% python3 -q
>>> import numpy as np
>>> from numpy import linalg as LA
>>> np.set_printoptions(suppress=True, linewidth=120)
>>> sv = 10 * 0.2 ** np.arange(3)
>>> Q, _ = LA.qr(np.array([[-0.8, 0.1, 1.0], [1.2, -1.9, 0.3], [-0.2, 1.0, -0.1]]))
>>> rng = np.random.default_rng(92)
>>> data = rng.normal(size=(11, 3)) * sv @ Q
>>> data.round(1)
array([[ 11.8,  17.5, -12.4],
       [  6.7,  10. ,  -6.2],
       [  4. ,   5.2,  -3.5],
       [  0.4,   2.1,  -0.9],
       [ -3.8,  -4.7,   2.3],
       [  4. ,   6.1,  -4.3],
       [  1. ,  -0.1,  -0.2],
       [ -8.7,  -9.3,   6.1],
       [ -2. ,   1.6,  -1.7],
       [  2.8,  -1.8,   3. ],
       [ -1.1,  -2.1,   1.4]])
>>> C2 = np.cov(data, rowvar=False)
>>> np.round(data.std(axis=0), 1)
array([5.2, 7. , 4.8])
>>> C2.round(1)
array([[ 29.9,  37.9, -24.9],
       [ 37.9,  54.1, -36.8],
       [-24.9, -36.8,  25.6]])
>>> round(float(np.corrcoef(data[:, 1], data[:, 2])[0, 1]), 1)
-1.0
>>> np.round(np.median(data, axis=0), 1)
array([ 1. ,  1.6, -0.9])
>>> np.round(np.corrcoef(data.T), 1)
array([[ 1. ,  0.9, -0.9],
       [ 0.9,  1. , -1. ],
       [-0.9, -1. ,  1. ]])
>>> np.argwhere(np.triu(np.abs(np.corrcoef(data.T)) > 0.8, 1))
array([[0, 1],
       [0, 2],
       [1, 2]])
>>> np.argsort(-data.std(axis=0).round(6), kind="stable")
array([1, 0, 2])
>>> np.round(np.polyfit(data[:, 1], data[:, 2], 1), 1) + 0
array([-0.7,  0. ])
>>> out = np.c_[data[:, :1] @ np.array([[5]]), np.array([3, -2, -2, 1, 1, -1, -2, -2, -3, -2, 1])]
>>> out.round(1)
array([[ 59.2,   3. ],
       [ 33.3,  -2. ],
       [ 20.2,  -2. ],
       [  2.1,   1. ],
       [-18.9,   1. ],
       [ 19.8,  -1. ],
       [  4.8,  -2. ],
       [-43.3,  -2. ],
       [-10. ,  -3. ],
       [ 14. ,  -2. ],
       [ -5.7,   1. ]])
>>> LA.matrix_rank(np.c_[data, out])
np.int64(4)
>>> np.round(LA.norm(out - data @ LA.lstsq(data, out)[0], axis=0), 1) + 0
array([0. , 5.9])
>>> vec = np.array([3, 2])
>>> y = out @ vec
>>> np.round(LA.solve(out.T @ out, out.T @ y), 1)
array([3., 2.])
>>> try:
...     LA.solve(out, y)
... except LA.LinAlgError as e:
...     print(e)
... 
Last 2 dimensions of the array must be square
>>> y = y + 0.1 * rng.normal(size=11)
>>> y.round(1)
array([ 183.5,   95.9,   56.5,    8.6,  -54.9,   57. ,   10.5, -133.9,  -36.1,   37.9,  -15.2])
>>> c, *_ = LA.lstsq(out, y)
>>> c.round()
array([3., 2.])
>>> np.round(out.T @ (y - out @ c), 1) + 0
array([0., 0.])
